$ ipython --no-banner

In [1]: import numpy as np

In [2]: np.set_printoptions(precision=1, suppress=True, linewidth=160, sign=" ")

In [3]: E = np.load("sample6.npy")

In [4]: print(E)
[[ 0  0 -2  0]
 [ 0 -1  0 -2]
 [ 1  0  2  0]
 [ 0  1  0 -2]]

In [5]: B = np.linalg.inv(E)

In [6]: print(np.linalg.det(E) * B)
[[ 8.  0.  8.  0.]
 [-0. -4. -0.  4.]
 [-4. -0. -0. -0.]
 [-0. -2. -0. -2.]]

In [7]: def softmax(z):
   ...:     e = np.exp(z - z.max(axis=-1, keepdims=True))
   ...:     return e / e.sum(axis=-1, keepdims=True)
   ...: 

In [8]: print(np.round(softmax(E[0] + -3), 1) + 0)
[ 0.3  0.3  0.   0.3]

In [9]: print(np.round(softmax(E[0]), 1) + 0)
[ 0.3  0.3  0.   0.3]

In [10]: scores = E @ E.T / np.sqrt(4)

In [11]: print(np.round(softmax(scores)[0] @ E, 1) + 0)
[ 0.   0.  -1.5 -0.4]

In [12]: print(softmax(scores).round(6).argmax(axis=1))
[ 0  1  2  3]

In [13]: print(np.sort(np.abs(np.linalg.eigvals(E))))
[ 1.4  1.4  2.   2. ]

In [14]: print(np.linalg.matrix_power(E, 4))
[[ -4   0   0   0]
 [  0 -17   0   6]
 [  0   0  -4   0]
 [  0  -3   0 -14]]

In [15]: print((E - E.T) / 2)
[[ 0.   0.  -1.5  0. ]
 [ 0.   0.   0.  -1.5]
 [ 1.5  0.   0.   0. ]
 [ 0.   1.5  0.   0. ]]

In [16]: print(np.allclose(E, E.T))
False

In [17]: print(np.allclose(E @ E.T, E.T @ E))
False

In [18]: print(np.trace(E))
-1

In [19]: print(np.kron(np.eye(2, dtype=int), E))
[[ 0  0 -2  0  0  0  0  0]
 [ 0 -1  0 -2  0  0  0  0]
 [ 1  0  2  0  0  0  0  0]
 [ 0  1  0 -2  0  0  0  0]
 [ 0  0  0  0  0  0 -2  0]
 [ 0  0  0  0  0 -1  0 -2]
 [ 0  0  0  0  1  0  2  0]
 [ 0  0  0  0  0  1  0 -2]]

In [20]: print(np.linalg.eigvals(E))
[ 1. +1.j   1. -1.j  -1.5+1.3j -1.5-1.3j]

In [21]: B = E / np.sqrt((E ** 2).mean(axis=1, keepdims=True))

In [22]: print(np.linalg.matrix_rank(E - E.mean(axis=1, keepdims=True)))
3

In [23]: print(np.linalg.matrix_rank(B) == np.linalg.matrix_rank(E))
True

In [24]: W0 = np.load("arr.npy")

In [25]: print(W0)
[[ 0.1 -3.  -0.7  0.6]
 [ 0.6 -0.9  1.   0.1]
 [-1.8  0.9 -1.   2.3]]

In [26]: B = np.array([[1, -3, 8], [1, 4, 0]])

In [27]: Z = np.kron(B, W0)

In [28]: print(round(float(np.linalg.norm(Z, 2)), 1), round(np.linalg.norm(B, 2) * np.linalg.norm(W0, 2), 1))
30.3 30.3

In [29]: print(np.linalg.matrix_rank(Z))
6

In [30]: print(np.round(softmax(10 * W0[1]), 1) + 0)
[ 0.  0.  1.  0.]

In [31]: print(softmax(W0[1] + -1))
[ 0.3  0.1  0.4  0.2]

In [32]: scores = W0 @ W0.T / np.sqrt(4)

In [33]: print(np.round(softmax(scores), 1) + 0)
[[ 1.   0.   0. ]
 [ 0.5  0.5  0. ]
 [ 0.   0.   1. ]]

In [34]: print(softmax(scores).round(6).argmax(axis=1))
[ 0  1  2]
